$ python -q
>>> import numpy as np
>>> np.set_printoptions(suppress=True, linewidth=100)
>>> E = np.load("layer14.npy")
>>> E
array([[  8., -10.,   8.,  -4.],
       [  8., -10.,   8.,  -4.],
       [  4.,  -6.,   6.,  -2.],
       [  0.,  -2.,   4.,   0.]])
>>> u = np.array([-1, -1])
>>> np.convolve(E[1], u)
array([-8.,  2.,  2., -4.,  4.])
>>> np.correlate(E[1], E[0], "full")
array([ -32.,  104., -192.,  244., -192.,  104.,  -32.])
>>> np.polyval(u, E[1])
array([-9.,  9., -9.,  3.])
>>> np.array([np.convolve(row, u, "same") for row in E])
array([[-8.,  2.,  2., -4.],
       [-8.,  2.,  2., -4.],
       [-4.,  2.,  0., -4.],
       [ 0.,  2., -2., -4.]])
>>> proj = np.triu(np.array([[0, 1, 1, 0], [1, 3, 1, 1], [2, 2, 2, 1], [2, 0, 3, 2]]), 1) + np.eye(4)
>>> other = proj @ E @ np.linalg.inv(proj)
>>> proj @ E - E @ proj
array([[ 12., -24.,  16.,  -4.],
       [  4., -16.,  12.,   0.],
       [  0.,  -6.,   6.,   0.],
       [  0.,   0.,   2.,  -2.]])
>>> round(float(np.linalg.det(other)), 3)
0.0
>>> np.round(np.poly(other), 3) + 0
array([ 1., -4.,  4.,  0.,  0.])
>>> data = np.load("mat.npy")
>>> data
array([[-2.,  0.,  1.],
       [-2.,  3., -2.],
       [-2.,  6., -5.]])
>>> [round(float(x), 3) for x in np.linalg.svd(data, compute_uv=False)[:3]]
[9.0, 2.449, 0.0]
>>> np.linalg.matrix_rank(data, rtol=0.1)
np.int64(2)
>>> round(np.linalg.norm(data, 2) / np.linalg.norm(data), 3)
np.float64(0.965)
>>> np.linalg.cond(data) > 100
np.True_
